% python3 -q
>>> import numpy as np
>>> np.set_printoptions(precision=3, suppress=True, linewidth=100)
>>> feats = np.array([[0, 1, -2, 1], [0, 1, 0, -2], [0, -2, -2, 7]])
>>> # null space of dimension 2
>>> U, sig, VT = np.linalg.svd(feats)
>>> V = VT[:(sig > 1e-8).sum()]
>>> rng = np.random.default_rng(1960)
>>> x = feats[1] + 2 * feats[2] + rng.integers(2) * np.eye(4)[1]
>>> x
array([ 0., -3., -4., 12.])
>>> np.allclose(V.T @ V @ x, x)
True
>>> np.linalg.matrix_rank(np.vstack([feats, x]))
np.int64(2)
>>> round(float(np.trace(np.linalg.pinv(feats) @ feats)), 3)
2.0
>>> np.abs(np.diag(np.linalg.qr(feats)[1])) > 1e-9
array([False,  True,  True])
>>> np.round(feats @ np.linalg.pinv(feats) @ feats, 3) + 0
array([[ 0.,  1., -2.,  1.],
       [ 0.,  1.,  0., -2.],
       [ 0., -2., -2.,  7.]])
>>> np.linalg.lstsq(feats[:-1].T, feats[-1])[2]
np.int32(2)
>>> M = np.loadtxt("w.csv", delimiter=",")
>>> M
array([[ 0.,  0.,  0.,  0.],
       [ 0.,  0.,  0.,  2.],
       [ 0.,  0.,  0., -3.],
       [ 0.,  2., -3.,  0.]])
>>> # symmetric, so the eigenvalues are real
>>> rank = np.linalg.matrix_rank(M)
>>> rank
np.int64(2)
>>> ns = np.linalg.svd(M)[2][rank:].T
>>> M @ ns
array([[0., 0.],
       [0., 0.],
       [0., 0.],
       [0., 0.]])
>>> np.linalg.matrix_rank(M.T @ M), np.linalg.matrix_rank(M @ M.T)
(np.int64(2), np.int64(2))
>>> np.allclose(M @ ns, 0)
True
>>> ns @ ns.T
array([[1.   , 0.   , 0.   , 0.   ],
       [0.   , 0.692, 0.462, 0.   ],
       [0.   , 0.462, 0.308, 0.   ],
       [0.   , 0.   , 0.   , 0.   ]])
>>> evals, V = np.linalg.eigh(M)
>>> x = np.array([3, -3, 3, -1])
>>> V * np.maximum(evals, 0) @ V.T
array([[ 0.   ,  0.   ,  0.   ,  0.   ],
       [ 0.   ,  0.555, -0.832,  1.   ],
       [ 0.   , -0.832,  1.248, -1.5  ],
       [ 0.   ,  1.   , -1.5  ,  1.803]])
>>> U, sig, VT = np.linalg.svd(M)
>>> np.argmax(sig[:-1] / (sig[1:] + 1e-6)) + 1
np.int64(2)
>>> out = U[:, :2] @ np.diag(sig[:2]) @ VT[:2]
>>> np.linalg.matrix_rank(M, rtol=0.05)
np.int64(2)
>>> out
array([[ 0.,  0.,  0.,  0.],
       [ 0.,  0.,  0.,  2.],
       [ 0.,  0.,  0., -3.],
       [ 0.,  2., -3.,  0.]])
>>> round(np.linalg.norm(M - out, 2), 3), sig[2]
(np.float64(0.0), np.float64(0.0))
>>> np.linalg.matrix_rank(out)
np.int64(2)
>>> M.sum(axis=1)
array([ 0.,  2., -3., -1.])
>>> round(np.linalg.norm(M), 3)
np.float64(5.099)
>>> np.linalg.matrix_rank(M)
np.int64(2)
>>> M.mean(axis=0)
array([ 0.  ,  0.5 , -0.75, -0.25])
>>> M.sum(axis=0)
array([ 0.,  2., -3., -1.])
>>> np.linalg.svd(M, compute_uv=False)
array([3.606, 3.606, 0.   , 0.   ])
>>> np.abs(M).max()
np.float64(3.0)
>>> M - M[0]
array([[ 0.,  0.,  0.,  0.],
       [ 0.,  0.,  0.,  2.],
       [ 0.,  0.,  0., -3.],
       [ 0.,  2., -3.,  0.]])
>>> evals, V = np.linalg.eigh(M)
>>> np.abs(V[:, -1])
array([0.   , 0.392, 0.588, 0.707])
>>> evals.sum(), np.trace(M)
(np.float64(0.0), np.float64(0.0))
>>> np.unique(evals.round(6) + 0, return_counts=True)[1]
array([1, 2, 1])
>>> np.linalg.eigvalsh(M + 3 * np.eye(4))
array([-0.606,  3.   ,  3.   ,  6.606])
>>> K = np.loadtxt("test19.csv", delimiter=",")
>>> K
array([[ 0.794, -2.433, -0.286],
       [ 6.081, -2.804, -0.852],
       [ 2.513, -4.997,  0.016],
       [ 3.048,  4.104,  1.337],
       [ 1.17 ,  4.985,  1.069],
       [ 3.55 ,  4.362, -0.404],
       [ 5.391, -2.02 ,  1.504],
       [ 3.799, -2.072, -0.027],
       [ 3.95 , -2.201,  0.342],
       [ 4.813, -3.22 , -0.006],
       [ 4.376, -2.959, -0.02 ],
       [ 3.126, -2.255, -0.127],
       [ 2.598,  5.17 ,  1.077],
       [ 4.203, -2.925, -0.328],
       [ 2.103, -2.328, -0.425],
       [ 4.976, -2.069,  0.495]])
>>> gram = np.cov(K, rowvar=False)
>>> np.polyfit(K[:, 1], K[:, 2], 1)
array([0.106, 0.301])
>>> gram.shape
(3, 3)
>>> out = np.c_[K[:, :2] @ np.array([[-2, -3], [-3, 3]]), np.array([1, 2, 0, 2, 0, 0, -2, 2, -1, 0, 2, 0, 0, -1, 1, -2])]
>>> out
array([[  5.711,  -9.681,   1.   ],
       [ -3.75 , -26.655,   2.   ],
       [  9.965, -22.53 ,   0.   ],
       [-18.408,   3.168,   2.   ],
       [-17.295,  11.445,   0.   ],
       [-20.186,   2.436,   0.   ],
       [ -4.722, -22.233,  -2.   ],
       [ -1.382, -17.613,   2.   ],
       [ -1.297, -18.453,  -1.   ],
       [  0.034, -24.099,   0.   ],
       [  0.125, -22.005,   2.   ],
       [  0.513, -16.143,   0.   ],
       [-20.706,   7.716,   0.   ],
       [  0.369, -21.384,  -1.   ],
       [  2.778, -13.293,   1.   ],
       [ -3.745, -21.135,  -2.   ]])
>>> np.round(np.linalg.lstsq(K, out[:, 0])[0], 3) + 0
array([-2., -3.,  0.])
>>> np.linalg.norm(np.linalg.qr(K)[0].T @ out, axis=0) ** 2 / ((out ** 2).sum(axis=0) + 1e-12)
array([1.   , 1.   , 0.161])
>>> np.linalg.matrix_rank(np.c_[K, out])
np.int64(4)
>>> data = np.load("data.npy")
>>> data
array([[ 24.901,  35.046, -45.089,  45.012],
       [  6.084,  17.969,   6.022, -26.995],
       [ 13.04 ,  30.972,  -1.025, -26.965],
       [ 14.952,  36.953,   0.978, -35.975]])
>>> P = np.triu(np.array([[-8, 9, 0, 8], [4, 7, 3, 6], [7, 8, 3, -8], [-6, -5, 2, 0]]), 1) + np.eye(4)
>>> out = P @ data @ np.linalg.inv(P)
>>> round(np.linalg.det(out), 3)
np.float64(-2.096)
>>> U, sig, VT = np.linalg.svd(data)
>>> np.argmax(sig[:-1] / (sig[1:] + 1e-6)) + 1
np.int64(2)
>>> sig
array([77.986, 75.446,  0.088,  0.004])
>>> out = U[:, :2] @ np.diag(sig[:2]) @ VT[:2]
>>> np.linalg.matrix_rank(data, rtol=0.05)
np.int64(2)
>>> round(float(np.abs(data - out).max()), 3)
0.055
>>> np.linalg.matrix_rank(data, rtol=0.1)
np.int64(2)
>>> [round(float(x), 3) for x in np.linalg.svd(data, compute_uv=False)[:3]]
[77.986, 75.446, 0.088]
>>> np.linalg.cond(data) > 100
np.True_
>>> np.argsort(-np.linalg.norm(data, axis=0).round(6), kind="stable")[:3]
array([3, 1, 2])
>>> J = np.array([[6, 2, 1], [6, 2, 1], [6, 2, 1]])
>>> np.round(np.linalg.norm(J) ** 2 / np.linalg.norm(J, 2) ** 2, 3)
np.float64(1.0)
>>> round(float(np.linalg.norm(J[2], 1)), 3), round(float(np.linalg.norm(J[2], np.inf)), 3)
(9.0, 6.0)
>>> np.linalg.norm(J, axis=0)
array([10.392,  3.464,  1.732])
>>> np.round(np.linalg.norm(J[2] - J[1]), 3)
np.float64(0.0)
>>> round(np.linalg.norm(J, "nuc"), 3)
np.float64(11.091)
>>> round(np.linalg.norm(J, 1), 3), np.round(np.linalg.norm(J, np.inf), 3)
(np.float64(18.0), np.float64(9.0))
>>> U, sig, VT = np.linalg.svd(J)
>>> sig.round(3) + 0
array([11.091,  0.   ,  0.   ])
>>> out = U[:, :1] @ np.diag(sig[:1]) @ VT[:1]
>>> out
array([[6., 2., 1.],
       [6., 2., 1.],
       [6., 2., 1.]])
>>> np.linalg.matrix_rank(out)
np.int64(1)
>>> np.linalg.matrix_rank(J, rtol=0.05)
np.int64(1)
>>> round(float(np.linalg.norm(J - out) / np.linalg.norm(J)), 3)
0.0
